$ python3 -q
>>> import numpy as np
>>> np.set_printoptions(precision=1, suppress=True, linewidth=200)
>>> J = np.load("m.npy")
>>> J.round(1) + 0
array([[-0.2, -0.1,  0. , -0.1],
       [-0.9, -0.5,  0. , -0.2],
       [-7.8, -4.4, -0.3, -2. ],
       [ 0.7,  0.4,  0. ,  0.2],
       [ 4.1,  2.3,  0.2,  1.1],
       [-1.6, -0.9, -0.1, -0.4]])
>>> np.round(np.trace(np.linalg.pinv(J) @ J), 1)
np.float64(1.0)
>>> np.unique(J.round(6), axis=0).shape
(6, 4)
>>> np.linalg.lstsq(J[:-1].T, J[-1])[2]
np.int32(1)
>>> x = np.array([0, 2, 2, 0])
>>> J @ x
array([-0.3, -1.1, -9.5,  0.8,  5. , -2. ])
>>> np.sign((J @ x).round(6))
array([-1., -1., -1.,  1.,  1., -1.])
>>> np.linalg.norm(J @ x) <= np.linalg.norm(J, 2) * np.linalg.norm(x) + 1e-9
np.True_
>>> np.einsum("ij,j->i", J, x)
array([-0.3, -1.1, -9.5,  0.8,  5. , -2. ])
>>> J @ np.ones(4)
array([ -0.4,  -1.7, -14.6,   1.3,   7.7,  -3. ])
>>> (J @ x).argmax()
np.int64(4)
>>> J @ np.eye(4)[3]
array([-0.1, -0.2, -2. ,  0.2,  1.1, -0.4])
>>> (J * x).sum(axis=1)
array([-0.3, -1.1, -9.5,  0.8,  5. , -2. ])
>>> t3 = np.stack([J, -3 * J, J[::-1]])
>>> np.linalg.matrix_rank(t3)
array([1, 1, 1])
>>> (t3 @ J.T).shape
(3, 6, 6)
>>> left, sigma, Vh = np.linalg.svd(J)
>>> evecs = Vh[:(sigma > 1e-8).sum()]
>>> rng = np.random.default_rng(203)
>>> x = J[0] + 4 * J[5] + rng.integers(2) * np.eye(4)[2]
>>> x
array([-6.7, -3.8, -0.3, -1.7])
>>> np.round(np.diag(evecs.T @ evecs), 1) + 0
array([0.7, 0.2, 0. , 0. ])
>>> np.round(evecs.T @ evecs, 1) + 0
array([[0.7, 0.4, 0. , 0.2],
       [0.4, 0.2, 0. , 0.1],
       [0. , 0. , 0. , 0. ],
       [0.2, 0.1, 0. , 0. ]])
>>> np.allclose(evecs.T @ evecs @ x, x)
True
>>> left, sigma, Vh = np.linalg.svd(J)
>>> sigma.round(1) + 0
array([10.7,  0. ,  0. ,  0. ])
>>> np.argmax(sigma[:-1] / (sigma[1:] + 1e-6)) + 1
np.int64(1)
>>> out = left[:, :1] @ np.diag(sigma[:1]) @ Vh[:1]
>>> np.linalg.matrix_rank(J, rtol=0.05)
np.int64(1)
>>> np.round(np.linalg.norm(J - out, 2), 1), round(sigma[1], 1)
(np.float64(0.0), np.float64(0.0))
>>> np.linalg.matrix_rank(out)
np.int64(1)
>>> round(np.linalg.norm(J - out) / np.linalg.norm(J), 1)
np.float64(0.0)
>>> arr = np.loadtxt("block15.csv", delimiter=",")
>>> arr
array([[-24.9,  -3.8,  -5.3,  25.9,  28.9,   3.7,  39.8,  36.7, -30.9, -20.6],
       [-25.7,  -5.4,  -5.5,  24.9,  29.2,   5.1,  40.2,  36.6, -30.4, -21.4],
       [-23.4,  -8. ,  -3.7,  26.8,  31.1,   5.5,  39.7,  34.7, -29.5, -19.3],
       [-24.2,  -6.1,  -5.9,  23.6,  31.2,   4.7,  40.2,  33.5, -30.3, -19.2],
       [-25.4,  -5.6,  -7.5,  24.8,  30. ,   4.7,  40.8,  34.9, -29.9, -19.7],
       [-27. ,  -4.9,  -7.5,  24.1,  31.4,   6.4,  40.5,  34.4, -30.4, -19.6],
       [-26.1,  -4.1,  -6.3,  24.5,  30. ,   6.5,  38.5,  34.7, -29.9, -20.2],
       [-24.2,  -4.6,  -6.1,  26.1,  30.2,   5.1,  41.2,  34.8, -29.8, -20.8],
       [-27.8,  -2.1,  -4.4,  24.4,  30.6,   5.3,  40. ,  34.5, -30.4, -20.3],
       [-25.6,  -4.1,  -6.4,  24.6,  27.4,   3.9,  40.1,  33.1, -30. , -19.9],
       [-25.9,  -5. ,  -5.4,  23. ,  30.2,   5.4,  39.9,  35.5, -28.9, -20.4],
       [-26. ,  -4.1,  -5.7,  23.5,  30.6,   2.1,  38.6,  34.9, -29.3, -20.9],
       [-25.6,  -4.3,  -5.6,  26.1,  31.2,   3.8,  39.7,  38. , -31.1, -18.5],
       [-23.6,  -4.1,  -4. ,  24.2,  30.1,   3.6,  41.4,  35.3, -32. , -20.2],
       [-25.7,  -3.5,  -6.5,  25. ,  29.2,   4. ,  39.9,  34.3, -30.2, -20.9],
       [-24.7,  -5.3,  -6.3,  24.4,  30.6,   5.1,  38.9,  36.2, -29.2, -20.1],
       [-24.6,  -5.6,  -3.3,  25.1,  30.1,   4.5,  41.4,  34.5, -31.7, -18.3],
       [-25.8,  -5.7,  -4.2,  25.7,  31. ,   5.1,  39.6,  33.4, -32.5, -19.7],
       [-25.3,  -4.2,  -4. ,  24.2,  30.5,   6.2,  39.8,  36.5, -30.3, -20.1],
       [-25.8,  -5.5,  -6.2,  25.7,  31.1,   3.2,  40.7,  35. , -30.2, -18.8],
       [-24.5,  -6. ,  -6.4,  26. ,  29.9,   4.5,  40.3,  34.8, -30.4, -20.9],
       [-23.7,  -1.7,  -3.6,  22.2,  30.5,   5.1,  39.7,  34.5, -29.4, -20. ],
       [-24.9,  -4.6,  -3.9,  25.2,  31.5,   4.5,  39.5,  35.7, -29.5, -20.3],
       [-25.9,  -6.4,  -5.6,  24.3,  30.8,   5.6,  38.5,  34.9, -30.7, -19.7],
       [-24. ,  -5.8,  -5.1,  24.5,  29.4,   5.2,  38.8,  35. , -29.7, -19.1],
       [-24.9,  -4.7,  -4.1,  26.2,  31.7,   6.5,  39.6,  34.4, -29.9, -19.5],
       [-24. ,  -5.2,  -6.9,  24.3,  29.2,   4. ,  39.6,  36.6, -31.1, -23.1],
       [-24.9,  -5.4,  -8.2,  24.9,  29.1,   3.7,  41.9,  35.6, -30.2, -20.3],
       [-25. ,  -4.5,  -5.5,  25.8,  31. ,   6.2,  38.4,  36.1, -30.1, -22.2],
       [-25.2,  -3.4,  -7.1,  24.3,  29.7,   6.4,  38.3,  34.6, -30.3, -20.1],
       [-26.1,  -5.2,  -6. ,  24.5,  29. ,   5.7,  41.6,  34.2, -30. , -18.4],
       [-25.5,  -5. ,  -6. ,  25.1,  29. ,   6.3,  40.6,  36. , -29.2, -21.6],
       [-26. ,  -4.3,  -6.9,  23.7,  30.7,   4.9,  39.5,  35.9, -29.9, -21. ],
       [-24.1,  -5.8,  -3.9,  26. ,  28.1,   5.2,  40.7,  35.6, -31.6, -19.1],
       [-26. ,  -4.4,  -4.3,  25. ,  30.4,   5.3,  41.7,  35. , -30.4, -19.8],
       [-24.6,  -4.8,  -5.2,  25. ,  29.5,   3.6,  39.7,  34.8, -29.8, -21.2],
       [-26.9,  -5.2,  -4.7,  26.4,  28.7,   6.3,  41.4,  34.3, -30.9, -18.8],
       [-24.9,  -4.3,  -6. ,  24.1,  30.3,   4.6,  40.7,  35.2, -31.2, -20.5],
       [-24.1,  -5. ,  -4.4,  26.5,  29.3,   4.9,  39.6,  36.8, -29.9, -20.2],
       [-25. ,  -5.4,  -5.3,  24.9,  31. ,   4.6,  39.1,  33. , -31.2, -20.1]])
>>> left, sigma, Vh = np.linalg.svd(arr, full_matrices=False)
>>> left.shape, sigma.shape, Vh.shape
((40, 10), (10,), (10, 10))
>>> np.allclose(left * sigma @ Vh, arr)
True
>>> np.round(sigma / sigma[0], 1) + 0
array([1., 0., 0., 0., 0., 0., 0., 0., 0., 0.])
>>> np.round(left.T @ left, 1) + 0
array([[1., 0., 0., 0., 0., 0., 0., 0., 0., 0.],
       [0., 1., 0., 0., 0., 0., 0., 0., 0., 0.],
       [0., 0., 1., 0., 0., 0., 0., 0., 0., 0.],
       [0., 0., 0., 1., 0., 0., 0., 0., 0., 0.],
       [0., 0., 0., 0., 1., 0., 0., 0., 0., 0.],
       [0., 0., 0., 0., 0., 1., 0., 0., 0., 0.],
       [0., 0., 0., 0., 0., 0., 1., 0., 0., 0.],
       [0., 0., 0., 0., 0., 0., 0., 1., 0., 0.],
       [0., 0., 0., 0., 0., 0., 0., 0., 1., 0.],
       [0., 0., 0., 0., 0., 0., 0., 0., 0., 1.]])
>>> (sigma > 1e-8).sum()
np.int64(10)
>>> round(np.sqrt((sigma ** 2).sum()), 1), round(np.linalg.norm(arr), 1)
(np.float64(506.1), np.float64(506.1))
>>> np.abs(Vh[0])
array([0.3, 0.1, 0.1, 0.3, 0.4, 0.1, 0.5, 0.4, 0.4, 0.3])
>>> gram = np.cov(arr, rowvar=False)
>>> np.round(np.corrcoef(arr.T), 1) + 0
array([[ 1. , -0.3,  0.3,  0.1, -0.1, -0.2,  0. ,  0.1,  0. , -0.1],
       [-0.3,  1. ,  0. , -0.4, -0.1,  0. , -0.1,  0.1,  0.1, -0.2],
       [ 0.3,  0. ,  1. ,  0.2,  0.2,  0.1,  0. ,  0. , -0.2,  0.3],
       [ 0.1, -0.4,  0.2,  1. , -0.1,  0.1,  0.2,  0.2, -0.2,  0.2],
       [-0.1, -0.1,  0.2, -0.1,  1. ,  0.1, -0.3,  0. ,  0.1,  0.1],
       [-0.2,  0. ,  0.1,  0.1,  0.1,  1. , -0.1, -0.1,  0.1,  0.1],
       [ 0. , -0.1,  0. ,  0.2, -0.3, -0.1,  1. , -0.1, -0.3,  0.3],
       [ 0.1,  0.1,  0. ,  0.2,  0. , -0.1, -0.1,  1. ,  0.1, -0.3],
       [ 0. ,  0.1, -0.2, -0.2,  0.1,  0.1, -0.3,  0.1,  1. , -0.2],
       [-0.1, -0.2,  0.3,  0.2,  0.1,  0.1,  0.3, -0.3, -0.2,  1. ]])
>>> np.median(arr, axis=0)
array([-25.1,  -5. ,  -5.5,  24.9,  30.2,   5.1,  39.8,  34.9, -30.2, -20.1])
>>> gram.round(1) + 0
array([[ 0.9, -0.3,  0.3,  0.1, -0.1, -0.2,  0. ,  0.2,  0. , -0.1],
       [-0.3,  1.2,  0. , -0.5, -0.1, -0.1, -0.1,  0.1,  0.1, -0.3],
       [ 0.3,  0. ,  1.5,  0.2,  0.2,  0.1,  0. ,  0. , -0.2,  0.4],
       [ 0.1, -0.5,  0.2,  1. , -0.1,  0.1,  0.2,  0.2, -0.2,  0.2],
       [-0.1, -0.1,  0.2, -0.1,  1. ,  0.1, -0.3,  0. ,  0. ,  0.1],
       [-0.2, -0.1,  0.1,  0.1,  0.1,  1. , -0.1, -0.1,  0.1,  0.1],
       [ 0. , -0.1,  0. ,  0.2, -0.3, -0.1,  0.9, -0.1, -0.2,  0.3],
       [ 0.2,  0.1,  0. ,  0.2,  0. , -0.1, -0.1,  1.1,  0.1, -0.3],
       [ 0. ,  0.1, -0.2, -0.2,  0. ,  0.1, -0.2,  0.1,  0.6, -0.2],
       [-0.1, -0.3,  0.4,  0.2,  0.1,  0.1,  0.3, -0.3, -0.2,  1. ]])
>>> np.argwhere(np.triu(np.abs(np.corrcoef(arr.T)) > 0.8, 1))
array([], shape=(0, 2), dtype=int64)
>>> arr.std(axis=0)
array([1. , 1.1, 1.2, 1. , 1. , 1. , 1. , 1. , 0.8, 1. ])
>>> np.linalg.eigvalsh(gram)[::-1]
array([2.2, 1.6, 1.5, 1.3, 1. , 0.8, 0.6, 0.5, 0.4, 0.3])
>>> np.argsort(-arr.std(axis=0).round(6), kind="stable")
array([2, 1, 7, 5, 9, 3, 4, 0, 6, 8])
>>> np.round(np.polyfit(arr[:, 6], arr[:, 1], 1), 1) + 0
array([-0.1,  0. ])
>>> gram.shape
(10, 10)
>>> round(float(np.corrcoef(arr[:, 6], arr[:, 1])[0, 1]), 1)
-0.1
